$ python -q
>>> import numpy as np
>>> from numpy import linalg as LA
>>> np.set_printoptions(precision=3, suppress=True, linewidth=200, legacy="1.25")
>>> J = np.load("mat.npy")
>>> J
array([[1.  , 0.2 , 0.04],
       [0.2 , 1.  , 0.2 ],
       [0.04, 0.2 , 1.  ]])
>>> rng = np.random.default_rng(2756)
>>> A2 = J + rng.integers(-2, 3, (3, 1)) @ rng.integers(-2, 3, (1, 3))
>>> A2
array([[1.  , 0.2 , 0.04],
       [0.2 , 1.  , 0.2 ],
       [0.04, 0.2 , 5.  ]])
>>> LA.svd(A2 - J, compute_uv=False)
array([4., 0., 0.])
>>> round(LA.eigvals(A2).sum().real, 3)
7.0
>>> round(LA.det(A2[::-1]), 3)
-4.762
>>> LA.eigvals(A2)
array([0.797, 1.193, 5.011])
>>> W0 = np.load("dump.npy")
>>> W0
array([[3, 0, 0],
       [0, 0, 3],
       [0, 0, 0]])
>>> np.poly(J)
array([ 1.   , -3.   ,  2.918, -0.922])
>>> round(float(np.einsum("ij,ji->", J, J)), 3)
3.163
>>> np.round(LA.det(J.T), 3)
0.922
>>> round(LA.det(2 * J), 3), round(float(LA.det(J)), 3)
(7.373, 0.922)
>>> LA.eigvals(J)
array([1.304, 0.96 , 0.736])
>>> round(float(LA.det(J[::-1])), 3)
-0.922
>>> m1 = np.load("block6.npy")
>>> m1
array([[-0.389,  0.833,  0.278, -0.278],
       [ 0.833,  0.5  , -0.167,  0.167],
       [ 0.278, -0.167,  0.944,  0.056],
       [-0.278,  0.167,  0.056,  0.944]])
>>> # keeps lengths
>>> m1.sum(axis=1)
array([0.444, 1.333, 1.111, 0.889])
>>> r0 = np.array([-3, 3])
>>> np.cross(m1[1, :3], m1[3, :3])
array([0.056, 0.   , 0.278])
>>> np.polyval(r0, m1[1])
array([0.5, 1.5, 3.5, 2.5])
>>> vals, vecs = LA.eigh(m1)
>>> vec = np.array([-2, -2, 2, -1])
>>> np.round(np.abs(m1).sum(axis=1).max(), 3), np.abs(vals).max()
(1.778, 1.0)
>>> vecs * np.maximum(vals, 0) @ vecs.T
array([[ 0.306,  0.417,  0.139, -0.139],
       [ 0.417,  0.75 , -0.083,  0.083],
       [ 0.139, -0.083,  0.972,  0.028],
       [-0.139,  0.083,  0.028,  0.972]])
>>> round(float(vec @ m1 @ vec), 3)
10.278
>>> vec = np.array([2, 3, -3, 2])
>>> 4 - LA.matrix_rank(m1 - np.eye(4), tol=1e-8)
3
>>> [p for p in range(1, 25) if np.allclose(LA.matrix_power(m1, p), np.eye(4))]
[2, 4, 6, 8, 10, 12, 14, 16, 18, 20, 22, 24]
>>> np.round(LA.det(m1), 3)
-1.0
>>> LA.norm(m1, axis=0)
array([1., 1., 1., 1.])
>>> A = np.load("data.npy")
>>> A
array([[ 3.04 ,  6.105, -3.109],
       [-2.028, -3.948,  2.019],
       [-3.984, -8.034,  3.997],
       [-4.033, -7.953,  4.109]])
>>> vec = np.array([-9, 9, 0])
>>> y = A @ vec
>>> np.round(LA.lstsq(A, y)[0], 3) + 0
array([-9.,  9.,  0.])
>>> y = y + 0.02 * rng.normal(size=4)
>>> y
array([ 27.617, -17.288, -36.457, -35.247])
>>> c, *_ = LA.lstsq(A, y)
>>> [round(float(LA.norm(LA.solve(A.T @ A + lam * np.eye(3), A.T @ y))), 2) for lam in (0, 1, 10, 100)]
[13.01, 3.64, 3.52, 2.67]
>>> [round(float(x), 3) for x in LA.svd(A, compute_uv=False)[:3]]
[16.515, 0.108, 0.04]
>>> np.abs(LA.svd(A)[2][-1])
array([0.817, 0.124, 0.563])
>>> np.round(LA.norm(A, 2) / LA.norm(A), 3)
1.0
>>> X = np.load("arr.npy")
>>> X
array([[9, 2, 0],
       [3, 3, 3],
       [3, 4, 1]])
>>> labels = rng.permutation(3)
>>> A2 = X[:, labels] * rng.choice([-1, 1], 3)
>>> A2
array([[ 0,  9, -2],
       [ 3,  3, -3],
       [ 1,  3, -4]])
>>> left, _, vt = LA.svd(X.T @ A2)
>>> np.round(LA.lstsq(X, A2)[0], 3) + 0
array([[ 0.,  1.,  0.],
       [ 0.,  0., -1.],
       [ 1.,  0.,  0.]])
>>> w1 = np.array([[2, 5, 5, -2, 4], [-2, 1, 3, 0, -2], [-2, 1, -1, 3, -4]])
>>> c = np.array([-3, -3, -2, 0, 0])
>>> H = np.maximum(X @ w1 + c, 0)
>>> (H > 0).astype(int)
array([[1, 1, 1, 0, 1],
       [0, 1, 1, 1, 0],
       [0, 1, 1, 0, 0]])
>>> H
array([[11, 44, 49,  0, 32],
       [ 0, 18, 19,  3,  0],
       [ 0, 17, 24,  0,  0]])
>>> (H > 0).mean(axis=0)
array([0.333, 1.   , 1.   , 0.333, 0.333])
>>> C = np.array([[-4, 2], [-3, -2], [5, 0], [5, -5], [-4, 2]])
>>> (H @ C).round(6).argmax(axis=1)
array([1, 0, 0])
>>> w1 @ C
array([[-24,  12],
       [ 28, -10],
       [ 31, -29]])
>>> H @ C
array([[-59,  -2],
       [ 56, -51],
       [ 69, -34]])
>>> LA.norm(H, axis=1)
array([74.041, 26.344, 29.411])
>>> round(float(LA.norm(H[2] - H[0])), 3)
49.99
>>> round(LA.norm(H, "nuc"), 3)
102.137
>>> H[2] @ H[0]
1924
>>> np.round(LA.norm(H, 1), 3), np.round(LA.norm(H, np.inf), 3)
(92.0, 136.0)
>>> arr = np.load("test15.npy")
>>> arr
array([[ 0.789,  0.885,  0.962],
       [-0.43 , -0.951,  0.968],
       [-0.245,  0.994, -1.   ],
       [ 0.438,  0.996, -1.   ],
       [-0.786, -0.08 , -1.   ],
       [-0.422,  0.38 , -0.996],
       [-0.217,  0.38 , -0.965],
       [-0.03 , -0.273,  0.47 ],
       [-0.264,  0.235, -0.955],
       [ 0.11 , -0.999,  1.   ],
       [-0.282,  0.345, -0.979],
       [ 0.537, -0.686,  1.   ],
       [ 0.696,  0.856,  0.84 ],
       [-0.405,  0.273, -0.992],
       [-0.883, -0.978, -0.917],
       [-0.04 , -0.922,  0.998],
       [ 0.371,  0.947, -0.98 ],
       [-0.345, -0.909,  0.947]])
>>> dist = LA.norm(arr[:, None] - arr[None], axis=-1)
>>> dist.shape
(18, 18)
>>> np.flatnonzero(dist[17] < dist.mean() / 2)
array([ 1,  9, 15, 17])
>>> dist[:5, :5]
array([[0.   , 2.204, 2.22 , 1.996, 2.695],
       [2.204, 0.   , 2.773, 2.901, 2.181],
       [2.22 , 2.773, 0.   , 0.683, 1.203],
       [1.996, 2.901, 0.683, 0.   , 1.63 ],
       [2.695, 2.181, 1.203, 1.63 , 0.   ]])
>>> dist[17].round(6).argsort(kind="stable")[:4]
array([17,  1, 15,  9])
>>> np.unravel_index(dist.round(6).argmax(), dist.shape)
(0, 14)
>>> (dist + 1e9 * np.eye(18)).round(6).argmin(axis=1)
array([12, 17,  6, 16, 13, 13, 10, 15, 10, 15,  6,  9,  0,  5,  4,  9,  3,  1])
>>> G = np.cov(arr, rowvar=False)
>>> np.polyfit(arr[:, 0], arr[:, 2], 1)
array([ 0.913, -0.073])
>>> np.round(np.corrcoef(arr[:, 0], arr[:, 2])[0, 1], 3)
0.454
>>> G
array([[ 0.231,  0.152,  0.211],
       [ 0.152,  0.588, -0.376],
       [ 0.211, -0.376,  0.934]])
>>> arr.std(axis=0)
array([0.467, 0.745, 0.939])
>>> np.argsort(-arr.std(axis=0).round(6), kind="stable")
array([2, 1, 0])
>>> mat = np.load("a.npy")
>>> mat
array([[ 1,  0,  0,  0],
       [-1,  1,  0,  0],
       [ 4, -3,  1,  0],
       [ 3,  4,  3,  1]])
>>> proj = np.triu(np.array([[2, 1, 3, 2], [-3, 1, 2, -2], [-3, 0, 3, -1], [3, 0, 1, -3]]), 1) + np.eye(4)
>>> A2 = proj @ mat @ LA.inv(proj)
>>> round(LA.det(A2), 3)
1.0
>>> np.trace(A2), np.trace(mat)
(4.0, 4)
>>> proj @ mat - mat @ proj
array([[ 17.,  -1.,   6.,   0.],
       [  2., -13.,  -3.,   2.],
       [ -3.,  -8.,  -9., -14.],
       [  0.,  -3., -17.,   5.]])
>>> labels = rng.permutation(4)
>>> labels
array([0, 2, 3, 1])
>>> A2 = mat[labels][:, labels]
>>> np.trace(A2)
4
>>> np.allclose(A2, mat)
False
>>> np.round(LA.det(A2), 3), np.round(LA.det(mat[labels]), 3)
(1.0, 1.0)
>>> M = np.loadtxt("m.csv", delimiter=",")
>>> M
array([[0., 1., 0.],
       [0., 0., 0.],
       [0., 0., 0.]])
>>> # column 1 dominates
>>> LA.pinv(M)
array([[0., 0., 0.],
       [1., 0., 0.],
       [0., 0., 0.]])
>>> G = M.T @ M
>>> np.trace(G), (M ** 2).sum()
(1.0, 1.0)
>>> LA.svd(M, compute_uv=False) ** 2
array([1., 0., 0.])
>>> (M @ M.T).shape
(3, 3)
>>> LA.matrix_rank(G)
1
>>> np.allclose(G, G.T)
True
>>> G
array([[0., 0., 0.],
       [0., 1., 0.],
       [0., 0., 0.]])
>>> LA.eigvalsh(G)[::-1]
array([1., 0., 0.])
